$ python -q
>>> import numpy as np
>>> import numpy.linalg as la
>>> np.set_printoptions(suppress=True, linewidth=200)
>>> def rd(a):
...     return np.round(a, 2) + 0
... 
>>> A = np.load("x.npy")
>>> A
array([[ -5,  -3,  -4,  -2,  -1],
       [  2,   2,   0,   0,   1],
       [  4,  -2, -10,  -5,  -4],
       [  4,  -2,   0,   0,  -1]])
>>> A2 = A / la.norm(A, axis=1, keepdims=True)
>>> gram = A2 @ A2.T
>>> rd(gram)
array([[ 1.  , -0.76,  0.43, -0.38],
       [-0.76,  1.  ,  0.  ,  0.22],
       [ 0.43,  0.  ,  1.  ,  0.41],
       [-0.38,  0.22,  0.41,  1.  ]])
>>> rd(gram[2])
array([0.43, 0.  , 1.  , 0.41])
>>> np.argwhere(np.triu(np.abs(gram) > 0.95, 1))
array([], shape=(0, 2), dtype=int64)
>>> r0, v = A[1], A[3]
>>> r0 @ v
np.int64(3)
>>> p = (r0 @ v) / (r0 @ r0) * r0
>>> rd(v - p)
array([ 3.33, -2.67,  0.  ,  0.  , -1.33])
>>> A2 = A[0, 0] * A[1:] - np.outer(A[1:, 0], A[0])
>>> A2
array([[ 0, -4,  8,  4, -3],
       [ 0, 22, 66, 33, 24],
       [ 0, 22, 16,  8,  9]])
>>> la.matrix_rank(A2), la.matrix_rank(A)
(np.int64(3), np.int64(4))
>>> np.flatnonzero(~A2.round(6).any(axis=1))
array([], dtype=int64)
>>> A.mean(axis=0)
array([ 1.25, -1.25, -3.5 , -1.75, -1.25])
>>> rd(la.norm(A))
np.float64(15.68)
>>> la.matrix_rank(A)
np.int64(4)
>>> A - A[0]
array([[ 0,  0,  0,  0,  0],
       [ 7,  5,  4,  2,  2],
       [ 9,  1, -6, -3, -3],
       [ 9,  1,  4,  2,  0]])
>>> A.sum(axis=1)
array([-15,   5, -17,   1])
>>> np.abs(A).max()
np.int64(10)
>>> rd(la.svd(A, compute_uv=False))
array([13.3 ,  7.63,  3.25,  0.69])
>>> M = np.minimum.outer(np.arange(1, 5), np.arange(1, 5)) * 2
>>> M
array([[2, 2, 2, 2],
       [2, 4, 4, 4],
       [2, 4, 6, 6],
       [2, 4, 6, 8]])
>>> # symmetric
>>> O = M.astype(float).copy()
>>> for j in range(4):
...     O[:, j] -= O[:, :j] @ (O[:, :j].T @ O[:, j])
...     O[:, j] /= la.norm(O[:, j])
... 
>>> rd(O.T @ O)
array([[1., 0., 0., 0.],
       [0., 1., 0., 0.],
       [0., 0., 1., 0.],
       [0., 0., 0., 1.]])
>>> rd(O)
array([[ 0.5 , -0.87,  0.  ,  0.  ],
       [ 0.5 ,  0.29, -0.82,  0.  ],
       [ 0.5 ,  0.29,  0.41, -0.71],
       [ 0.5 ,  0.29,  0.41,  0.71]])
>>> vals, evecs = la.eig(M)
>>> rd(vals)
array([16.58,  2.  ,  0.85,  0.57])
>>> rd(np.sort(la.eigvals(M.T)))
array([ 0.57,  0.85,  2.  , 16.58])
>>> rd(np.sort(la.eigvals(la.inv(M))))
array([0.06, 0.5 , 1.17, 1.77])
>>> M.reshape(2, -1)
array([[2, 2, 2, 2, 2, 4, 4, 4],
       [2, 4, 6, 6, 2, 4, 6, 8]])
>>> M.reshape(-1, 2)
array([[2, 2],
       [2, 2],
       [2, 4],
       [4, 4],
       [2, 4],
       [6, 6],
       [2, 4],
       [6, 8]])
>>> M.ravel(order="F")
array([2, 2, 2, 2, 2, 4, 4, 4, 2, 4, 6, 6, 2, 4, 6, 8])
>>> T = M.reshape(4, 2, -1)
>>> T.shape
(4, 2, 2)
>>> T.sum(axis=1)
array([[ 4,  4],
       [ 6,  8],
       [ 8, 10],
       [ 8, 12]])
>>> np.einsum("ihd,jhd->hij", T, T).shape
(2, 4, 4)
>>> T.transpose(1, 0, 2)
array([[[2, 2],
        [2, 4],
        [2, 4],
        [2, 4]],

       [[2, 2],
        [4, 4],
        [6, 6],
        [6, 8]]])
>>> np.einsum("ihd,ihd->ih", T, T)
array([[  8,   8],
       [ 20,  32],
       [ 20,  72],
       [ 20, 100]])
>>> T[:, 0]
array([[2, 2],
       [2, 4],
       [2, 4],
       [2, 4]])
>>> vec = np.array([-1, 2, -1, 2])
>>> h = np.maximum(M @ vec, 0)
>>> np.maximum(M @ vec, 0) - np.maximum(-M @ vec, 0)
array([ 4, 10, 12, 16])
>>> np.flatnonzero(h > 1e-9)
array([0, 1, 2, 3])
>>> M * (h > 1e-9)[:, None]
array([[2, 2, 2, 2],
       [2, 4, 4, 4],
       [2, 4, 6, 6],
       [2, 4, 6, 8]])
>>> h
array([ 4, 10, 12, 16])
>>> np.maximum(M @ (3 * vec), 0)
array([12, 30, 36, 48])
